$ python -q
>>> import numpy as np
>>> np.set_printoptions(precision=2, suppress=True, linewidth=160)
>>> def rnd(a):
...     return np.round(a, 2) + 0
... 
>>> m1 = np.array([[-1.0, 1.0, 0.0, 0.0, 0.0],
...     [0.0, -1.0, 1.0, 0.0, 0.0],
...     [0.0, 0.0, -1.0, 1.0, 0.0],
...     [0.0, 0.0, 0.0, -1.0, 1.0],
...     [0.0, 0.0, 0.0, 0.0, -1.0]])
>>> # triangular: eigenvalues sit on the diagonal
>>> vec = np.array([-4, -3, -2, -2, 1])
>>> m1 * vec
array([[ 4., -3., -0., -0.,  0.],
       [-0.,  3., -2., -0.,  0.],
       [-0., -0.,  2., -2.,  0.],
       [-0., -0., -0.,  2.,  1.],
       [-0., -0., -0., -0., -1.]])
>>> (m1 @ vec).argmax()
np.int64(3)
>>> np.linalg.norm(m1 @ vec) <= np.linalg.norm(m1, 2) * np.linalg.norm(vec) + 1e-9
np.True_
>>> m1 @ (2 * vec)
array([ 2.,  2.,  0.,  6., -2.])
>>> m1 @ vec
array([ 1.,  1.,  0.,  3., -1.])
>>> vec = np.array([-1, 2, 2, 1, 2])
>>> a = np.maximum(m1 @ vec, 0)
>>> rnd(np.tanh(m1 @ vec))
array([ 1.  ,  0.  , -0.76,  0.76, -0.96])
>>> m1 * (a > 1e-9)[:, None]
array([[-1.,  1.,  0.,  0.,  0.],
       [ 0., -0.,  0.,  0.,  0.],
       [ 0.,  0., -0.,  0.,  0.],
       [ 0.,  0.,  0., -1.,  1.],
       [ 0.,  0.,  0.,  0., -0.]])
>>> a
array([3., 0., 0., 1., 0.])
>>> vec = np.array([2, 1, 2, 0, 0])
>>> rhs = m1 @ vec
>>> rhs
array([-1.,  1., -2.,  0.,  0.])
>>> rnd(np.linalg.solve(m1, m1[:, 2]))
array([0., 0., 1., 0., 0.])
>>> rnd(np.linalg.solve(m1, rhs))
array([2., 1., 2., 0., 0.])
>>> rnd(np.linalg.solve(m1, 2 * rhs))
array([4., 2., 4., 0., 0.])
>>> rnd(np.linalg.solve(m1.T, m1[3]))
array([0., 0., 0., 1., 0.])
>>> vals, evecs = np.linalg.eig(m1)
>>> rnd(np.sort(np.linalg.eigvals(m1 @ m1)))
array([1., 1., 1., 1., 1.])
>>> rnd(np.sort(np.linalg.eigvals(m1.T)))
array([-1., -1., -1., -1., -1.])
>>> m1 @ evecs[:, 0] - vals[0] * evecs[:, 0]
array([0., 0., 0., 0., 0.])
>>> np.prod(vals)
np.float64(-1.0)
>>> vals
array([-1., -1., -1., -1., -1.])
>>> rnd(np.sort(np.linalg.eigvals(np.linalg.inv(m1))))
array([-1., -1., -1., -1., -1.])
>>> rng = np.random.default_rng(29136)
>>> idx = rng.permutation(5)
>>> idx
array([3, 1, 0, 4, 2])
>>> M2 = m1[idx][:, idx]
>>> np.allclose(M2, m1)
False
>>> np.trace(M2)
np.float64(-5.0)
>>> np.diag(M2)
array([-1., -1., -1., -1., -1.])
>>> rnd(np.linalg.det(M2)), rnd(np.linalg.det(m1[idx]))
(np.float64(-1.0), np.float64(1.0))
>>> arr = np.loadtxt("x.csv", delimiter=",")
>>> arr
array([[-4., -4.,  0.],
       [-3., -3.,  1.],
       [ 0.,  0.,  4.]])
>>> # column 1 repeats column 0
>>> M2 = arr + rng.integers(-2, 3, (3, 2)) @ rng.integers(-2, 3, (2, 3))
>>> M2
array([[-8., -8.,  0.],
       [-5., -4.,  3.],
       [ 4.,  4.,  4.]])
>>> rnd(np.linalg.svd(M2 - arr, compute_uv=False))
array([8.3 , 2.05, 0.  ])
>>> E = np.loadtxt("layer1.csv", delimiter=",")
>>> E
array([[ 3., -2., -2.],
       [ 3.,  2.,  2.],
       [ 6.,  0.,  0.],
       [ 3.,  2.,  2.],
       [ 0.,  0.,  0.],
       [ 0.,  0.,  0.],
       [ 6.,  4.,  5.],
       [ 3., -2., -2.],
       [ 9.,  2.,  3.],
       [ 0.,  0.,  0.],
       [ 0.,  0.,  0.],
       [ 0.,  0.,  0.],
       [ 3.,  2.,  2.],
       [ 0.,  0.,  0.],
       [ 3., -2., -2.],
       [ 6.,  0.,  0.],
       [ 6.,  0.,  1.],
       [ 0.,  0.,  0.],
       [ 3.,  2.,  3.],
       [ 3.,  2.,  2.],
       [ 9.,  2.,  3.]])
>>> # row 3 repeats row 1
>>> Uu, sig, Vh = np.linalg.svd(E)
>>> rnd(sig)
array([20.8 ,  9.04,  0.9 ])
>>> np.argmax(sig[:-1] / (sig[1:] + 1e-6)) + 1
np.int64(2)
>>> M2 = Uu[:, :2] @ np.diag(sig[:2]) @ Vh[:2]
>>> np.linalg.matrix_rank(M2)
np.int64(2)
>>> rnd(np.abs(E - M2).max())
np.float64(0.3)
>>> def softmax(z):
...     e = np.exp(z - z.max(axis=-1, keepdims=True))
...     return e / e.sum(axis=-1, keepdims=True)
... 
>>> rnd(softmax(E[5] + 4))
array([0.33, 0.33, 0.33])
>>> rnd(softmax(E).sum(axis=1))
array([1., 1., 1., 1., 1., 1., 1., 1., 1., 1., 1., 1., 1., 1., 1., 1., 1., 1., 1., 1., 1.])
>>> rnd(softmax(10 * E[5]))
array([0.33, 0.33, 0.33])
>>> att = E @ E.T / np.sqrt(3)
>>> rnd(softmax(att)[5] @ E)
array([3.14, 0.57, 0.81])
>>> softmax(att).round(6).argmax(axis=1)
array([2, 8, 8, 8, 0, 0, 6, 2, 8, 0, 0, 0, 8, 0, 2, 8, 8, 0, 6, 8, 8])
>>> P = E @ np.linalg.solve(E.T @ E, E.T)
>>> np.linalg.matrix_rank(np.eye(21) - P)
np.int64(18)
>>> rnd(np.diag(P))
array([0.18, 0.16, 0.23, 0.16, 0.  , 0.  , 0.32, 0.18, 0.24, 0.  , 0.  , 0.  , 0.16, 0.  , 0.18, 0.23, 0.31, 0.  , 0.28, 0.16, 0.24])
>>> J = np.load("run1.npy")
>>> J
array([[  1,  -3,   9, -27],
       [  1,  -2,   4,  -8],
       [  1,  -1,   1,  -1],
       [  1,   0,   0,   0]])
>>> # row 0 is much longer than the rest
>>> Uu, sig = np.linalg.svd(arr)
Traceback (most recent call last):
  File "<python-input-66>", line 1, in <module>
    Uu, sig = np.linalg.svd(arr)
    ^^^^^^^
ValueError: too many values to unpack (expected 2)
>>> Uu, sig, Vh = np.linalg.svd(arr, full_matrices=False)
>>> rnd(np.sqrt((sig ** 2).sum())), rnd(np.linalg.norm(arr))
(np.float64(8.19), np.float64(8.19))
>>> np.allclose(Uu * sig @ Vh, arr)
True
>>> Uu.shape, sig.shape, Vh.shape
((3, 3), (3,), (3, 3))
>>> rnd(sig / sig[0])
array([1.  , 0.57, 0.  ])
>>> rnd(sig)
array([7.11, 4.06, 0.  ])
>>> rnd(Vh @ Vh.T)
array([[1., 0., 0.],
       [0., 1., 0.],
       [0., 0., 1.]])
>>> rnd(np.abs(Vh[0]))
array([0.7 , 0.7 , 0.13])
>>> rnd(Uu.T @ Uu)
array([[1., 0., 0.],
       [0., 1., 0.],
       [0., 0., 1.]])
>>> A = np.load("mat.npy")
>>> A
array([[ 1,  0,  0,  0,  0,  0,  0],
       [-3,  1,  0,  0,  0,  0,  0],
       [-2, -1,  1,  0,  0,  0,  0],
       [ 0, -9,  1,  1,  0,  0,  0],
       [-2, -8,  4, -6,  1,  0,  0],
       [ 8, -5, -8, -2, -5,  1,  0],
       [ 1, -6, -5,  2,  1, -5,  1]])
>>> # triangular: eigenvalues sit on the diagonal
>>> t3 = np.stack([A, 4 * A, A[::-1]])
>>> np.linalg.matrix_rank(t3)
array([7, 7, 7])
>>> t3.shape
(3, 7, 7)
>>> np.einsum("bij,cij->bc", t3, t3)
array([[ 497, 1988,   59],
       [1988, 7952,  236],
       [  59,  236,  497]])
>>> t3.sum(axis=0)
array([[  6,  -6,  -5,   2,   1,  -5,   1],
       [ -7,   0,  -8,  -2,  -5,   1,   0],
       [-12, -13,   9,  -6,   1,   0,   0],
       [  0, -54,   6,   6,   0,   0,   0],
       [-12, -41,  21, -30,   5,   0,   0],
       [ 37, -24, -40, -10, -25,   5,   0],
       [  6, -30, -25,  10,   5, -25,   5]])
>>> rnd(np.linalg.norm(t3, axis=(1, 2)))
array([22.29, 89.17, 22.29])
>>> M2 = np.array([[0, 1, 3, -3], [1, 3, 1, 1], [3, 3, 2, -2], [1, 2, -2, 0]])
>>> F = np.triu(M2)
>>> F
array([[ 0,  1,  3, -3],
       [ 0,  3,  1,  1],
       [ 0,  0,  2, -2],
       [ 0,  0,  0,  0]])
>>> # rows and columns are dependent
>>> Uu, sig, Vh = np.linalg.svd(F)
>>> np.argmax(sig[:-1] / (sig[1:] + 1e-6)) + 1
np.int64(3)
>>> rnd(sig)
array([5.21, 3.29, 0.23, 0.  ])
>>> M2 = Uu[:, :3] @ np.diag(sig[:3]) @ Vh[:3]
>>> rnd(np.linalg.norm(F - M2) / np.linalg.norm(F))
np.float64(0.0)
>>> np.linalg.matrix_rank(F, rtol=0.05)
np.int64(2)
>>> feats = np.load("m.npy")
>>> feats
array([[3, 3, 3],
       [3, 3, 3],
       [3, 3, 3]])
>>> # symmetric, so the eigenvalues are real
>>> Uu, sig, Vh = np.linalg.svd(feats)
>>> rnd(sig)
array([9., 0., 0.])
>>> M2 = Uu[:, :1] @ np.diag(sig[:1]) @ Vh[:1]
>>> rnd(np.linalg.norm(feats - M2, 2)), rnd(sig[1])
(np.float64(0.0), np.float64(0.0))
>>> rnd(np.abs(feats - M2).max())
np.float64(0.0)
>>> np.linalg.matrix_rank(M2)
np.int64(1)
>>> rnd(M2)
array([[3., 3., 3.],
       [3., 3., 3.],
       [3., 3., 3.]])
>>> np.einsum("ii->", feats)
np.int64(9)
>>> np.kron(np.eye(2, dtype=int), feats)
array([[3, 3, 3, 0, 0, 0],
       [3, 3, 3, 0, 0, 0],
       [3, 3, 3, 0, 0, 0],
       [0, 0, 0, 3, 3, 3],
       [0, 0, 0, 3, 3, 3],
       [0, 0, 0, 3, 3, 3]])
>>> gram = feats.T @ feats
>>> gram
array([[27, 27, 27],
       [27, 27, 27],
       [27, 27, 27]])
>>> vals, evecs = np.linalg.eigh(feats)
>>> vec = np.array([1, 0, 1])
>>> vec @ feats @ vec
np.int64(12)
>>> np.abs(feats).sum(axis=1).max(), np.abs(vals).max()
(np.int64(9), np.float64(9.0))
>>> rnd(np.linalg.eigvalsh(feats[1:, 1:]))
array([0., 6.])
>>> (np.sign(evecs[:, -1].round(6)) == np.sign(evecs[0, -1].round(6))).astype(int)
array([1, 1, 1])
>>> K = np.loadtxt("test7.csv", delimiter=",")
>>> K
array([[  1.,  -2.,   1.,   6.,  -9.],
       [ -2.,   4.,  -2., -12.,  18.],
       [  1.,  -2.,   1.,   6.,  -9.],
       [  6., -12.,   6.,  36., -54.],
       [ -9.,  18.,  -9., -54.,  81.]])
>>> idx = rng.permutation(5)
>>> idx
array([2, 3, 4, 0, 1])
>>> M2 = K[idx][:, idx]
>>> np.trace(M2)
np.float64(123.0)
>>> M2
array([[  1.,   6.,  -9.,   1.,  -2.],
       [  6.,  36., -54.,   6., -12.],
       [ -9., -54.,  81.,  -9.,  18.],
       [  1.,   6.,  -9.,   1.,  -2.],
       [ -2., -12.,  18.,  -2.,   4.]])
>>> Uu, sig, Vh = np.linalg.svd(K)
>>> rnd(sig)
array([123.,   0.,   0.,   0.,   0.])
>>> M2 = Uu[:, :1] @ np.diag(sig[:1]) @ Vh[:1]
>>> rnd(M2)
array([[  1.,  -2.,   1.,   6.,  -9.],
       [ -2.,   4.,  -2., -12.,  18.],
       [  1.,  -2.,   1.,   6.,  -9.],
       [  6., -12.,   6.,  36., -54.],
       [ -9.,  18.,  -9., -54.,  81.]])
>>> rnd(np.abs(K - M2).max())
np.float64(0.0)
>>> np.linalg.matrix_rank(K, rtol=0.05)
np.int64(1)
>>> rnd(np.linalg.norm(K - M2) / np.linalg.norm(K))
np.float64(0.0)
>>> rnd(np.linalg.norm(K - M2, 2)), rnd(sig[1])
(np.float64(0.0), np.float64(0.0))
>>> P = np.triu(np.array([[2, 1, 1, 2, 0],
...     [1, 1, 2, 1, 0],
...     [0, 0, 1, 2, 1],
...     [3, 2, 2, 3, 1],
...     [2, 2, 0, 0, 1]]), 1) + np.eye(5)
>>> M2 = P @ K @ np.linalg.inv(P)
>>> M2
array([[  12.,  -36.,   72.,  -60., -120.],
       [   6.,  -18.,   36.,  -30.,  -60.],
       [   4.,  -12.,   24.,  -20.,  -40.],
       [  -3.,    9.,  -18.,   15.,   30.],
       [  -9.,   27.,  -54.,   45.,   90.]])
>>> rank = np.linalg.matrix_rank(M2)
>>> rank
np.int64(1)
>>> ns = np.linalg.svd(M2)[2][rank:].T
>>> np.allclose(M2 @ ns, 0)
True
>>> [int(np.linalg.matrix_rank(np.delete(M2, i, axis=0))) for i in range(5)]
[1, 1, 1, 1, 1]
>>> rnd(M2 @ ns)
array([[0., 0., 0., 0.],
       [0., 0., 0., 0.],
       [0., 0., 0., 0.],
       [0., 0., 0., 0.],
       [0., 0., 0., 0.]])
